$ ipython --no-banner

In [1]: import numpy as np

In [2]: from numpy import linalg as LA

In [3]: np.set_printoptions(precision=2, suppress=True, linewidth=140)

In [4]: M = np.array([[1.4, -0.6, 1.0],
   ...:     [-0.2, -0.9, 1.3],
   ...:     [0.1, -0.8, 0.3],
   ...:     [1.3, 0.3, 0.0],
   ...:     [-0.5, -2.7, -0.6],
   ...:     [-0.4, 0.1, 1.2],
   ...:     [1.0, -0.8, -1.7],
   ...:     [-2.1, -0.2, -1.1],
   ...:     [0.2, -1.3, 0.0],
   ...:     [-0.9, 0.9, -0.4],
   ...:     [-1.8, 0.3, 1.2],
   ...:     [0.0, -0.2, 0.0],
   ...:     [-0.2, -0.8, 0.4],
   ...:     [-0.1, -0.2, -0.6],
   ...:     [1.0, 0.0, -0.1],
   ...:     [0.9, 0.2, 0.3],
   ...:     [-0.4, 0.9, -0.4],
   ...:     [1.6, -0.4, -1.0],
   ...:     [1.1, 1.4, 0.8],
   ...:     [-0.7, -0.6, -0.2],
   ...:     [-0.3, -0.4, -0.8],
   ...:     [0.5, -0.2, 0.2]])

In [5]: rng = np.random.default_rng(9468)

In [6]: M[:, 2] = 5 * M[:, 0] + 0.3 * rng.normal(size=22)

In [7]: M
Out[7]: 
array([[  1.4 ,  -0.6 ,   7.1 ],
       [ -0.2 ,  -0.9 ,  -0.62],
       [  0.1 ,  -0.8 ,  -0.24],
       [  1.3 ,   0.3 ,   6.42],
       [ -0.5 ,  -2.7 ,  -2.62],
       [ -0.4 ,   0.1 ,  -2.16],
       [  1.  ,  -0.8 ,   5.12],
       [ -2.1 ,  -0.2 , -10.53],
       [  0.2 ,  -1.3 ,   1.35],
       [ -0.9 ,   0.9 ,  -4.54],
       [ -1.8 ,   0.3 ,  -9.33],
       [  0.  ,  -0.2 ,  -0.07],
       [ -0.2 ,  -0.8 ,  -0.64],
       [ -0.1 ,  -0.2 ,  -0.38],
       [  1.  ,   0.  ,   4.73],
       [  0.9 ,   0.2 ,   4.34],
       [ -0.4 ,   0.9 ,  -1.11],
       [  1.6 ,  -0.4 ,   7.23],
       [  1.1 ,   1.4 ,   5.25],
       [ -0.7 ,  -0.6 ,  -3.66],
       [ -0.3 ,  -0.4 ,  -1.08],
       [  0.5 ,  -0.2 ,   2.55]])

In [8]: # column 2 dominates

In [9]: Ac = (M - M.mean(axis=0)) / M.std(axis=0)

In [10]: np.argwhere(np.abs(Ac) > 2)
Out[10]: 
array([[ 4,  1],
       [ 7,  0],
       [ 7,  2],
       [10,  2],
       [18,  1]])

In [11]: Ac.std(axis=0)
Out[11]: array([1., 1., 1.])

In [12]: beta = LA.lstsq(np.delete(Ac, 0, axis=1), Ac[:, 0])[0]

In [13]: np.abs(beta).argmax()
Out[13]: np.int64(1)

In [14]: beta.round(2) + 0
Out[14]: array([0., 1.])

In [15]: Ac = M - M.mean(axis=1)
---------------------------------------------------------------------------
ValueError                                Traceback (most recent call last)
Cell In[15], line 1
----> 1 Ac = M - M.mean(axis=1)

ValueError: operands could not be broadcast together with shapes (22,3) (22,) 

In [16]: Ac = M - M.mean(axis=0)

In [17]: U, sigma, Vh = LA.svd(Ac, full_matrices=False)

In [18]: np.abs(Vh[0]).argmax()
Out[18]: np.int64(2)

In [19]: sigma
Out[19]: array([22.62,  3.88,  0.33])

In [20]: (np.sign(U[:, 0]) == np.sign(U[0, 0])).astype(int)
Out[20]: array([1, 0, 0, 1, 0, 0, 1, 0, 1, 0, 0, 0, 0, 0, 1, 1, 0, 1, 1, 0, 0, 1])

In [21]: np.round(np.abs(Vh[-1]), 2) + 0
Out[21]: array([0.98, 0.  , 0.2 ])

In [22]: np.round(sigma ** 2 / (sigma ** 2).sum(), 2) + 0
Out[22]: array([0.97, 0.03, 0.  ])

In [23]: round((sigma ** 2).sum() ** 2 / (sigma ** 4).sum(), 2)
Out[23]: np.float64(1.06)

In [24]: np.round(Ac.mean(axis=0), 2) + 0
Out[24]: array([0., 0., 0.])

In [25]: np.searchsorted(np.cumsum(sigma ** 2) / (sigma ** 2).sum(), 0.9) + 1
Out[25]: np.int64(1)
